>>> import numpy as np
>>> import numpy.linalg as la
>>> np.set_printoptions(suppress=True, linewidth=140)
>>> mat = np.load("sample16.npy")
>>> mat
array([[0, 0, 0, 1, 1, 0, 0],
       [0, 0, 1, 3, 3, 2, 1],
       [0, 0, 0, 3, 3, 0, 2],
       [0, 0, 0, 0, 3, 2, 0],
       [0, 0, 0, 0, 0, 2, 3],
       [0, 0, 0, 0, 0, 0, 2],
       [0, 0, 0, 0, 0, 0, 0]])
>>> rng = np.random.default_rng(45784)
>>> Y = mat + rng.integers(-2, 3, (7, 5)) @ rng.integers(-2, 3, (5, 7))
>>> Y
array([[  0,   0,   4,   1,  -1,  -8,  10],
       [  2,  -5,   1,  -3,   3,  -4,   2],
       [  9, -10,  -5,   7,   6,   2,   9],
       [ -1,  -1,   2,   4,   2,   4,   3],
       [  4,  -4,   5,   2,   3,   0,  13],
       [ -2,   5,   0,  -2,   3,   6,  -8],
       [  4,   2,   3,  -2,   9,   6,  -4]])
>>> print(la.matrix_rank(Y - mat, tol=1e-8))
5
>>> np.round(la.svd(Y - mat, compute_uv=False), 2) + 0
array([24.75, 16.54, 11.11, 10.25,  3.03,  0.  ,  0.  ])
>>> Uu, sigma, VT = la.svd(mat)
>>> sigma.round(2) + 0
array([7.37, 3.67, 2.84, 1.45, 0.36, 0.  , 0.  ])
>>> Y = Uu[:, :5] @ np.diag(sigma[:5]) @ VT[:5]
>>> round(float(la.norm(mat - Y, 2)), 2), round(float(sigma[5]), 2)
(0.0, 0.0)
>>> round(float(la.norm(mat - Y) / la.norm(mat)), 2)
0.0
>>> np.round(np.abs(mat - Y).max(), 2)
np.float64(0.0)
>>> r0 = np.array([-6, -3])
>>> np.cross(mat[0, :3], mat[4, :3])
array([0, 0, 0])
>>> np.polyval(r0, mat[0])
array([-3, -3, -3, -9, -9, -3, -3])
>>> np.convolve(mat[0], r0)
array([ 0,  0,  0, -6, -9, -3,  0,  0])
>>> W0 = np.load("data.npy")
>>> print(W0)
[[10 -1  6]
 [-1  3  1]
 [ 6  1 10]]
>>> Y = la.inv(W0)
>>> round(la.slogdet(W0)[0], 2)
np.float64(1.0)
>>> np.round(W0 @ Y, 2) + 0
array([[1., 0., 0.],
       [0., 1., 0.],
       [0., 0., 1.]])
>>> np.round(la.inv(Y), 2)
array([[10., -1.,  6.],
       [-1.,  3.,  1.],
       [ 6.,  1., 10.]])
>>> (np.abs(Y) > 1e-9).astype(int)
array([[1, 1, 1],
       [1, 1, 1],
       [1, 1, 1]])
>>> evals, evecs = la.eigh(W0)
>>> print(np.unique(evals.round(6) + 0, return_counts=True)[1])
[1 1 1]
>>> np.round(evecs @ np.diag(evals) @ evecs.T, 2)
array([[10., -1.,  6.],
       [-1.,  3.,  1.],
       [ 6.,  1., 10.]])
>>> np.round(evecs.T @ evecs, 2) + 0
array([[1., 0., 0.],
       [0., 1., 0.],
       [0., 0., 1.]])
>>> np.round(np.abs(evecs[:, -1]), 2)
array([0.71, 0.  , 0.71])
>>> np.abs(evecs[:, -1]).round(6).argmax()
np.int64(0)
>>> np.round(la.eigvalsh(W0 @ W0), 2)
array([  4.,  25., 256.])
>>> np.round(evecs.T @ W0 @ evecs, 2) + 0
array([[ 2.,  0.,  0.],
       [ 0.,  5.,  0.],
       [ 0.,  0., 16.]])
>>> np.round(la.eigvalsh(W0 + -1 * np.eye(3)), 2)
array([ 1.,  4., 15.])
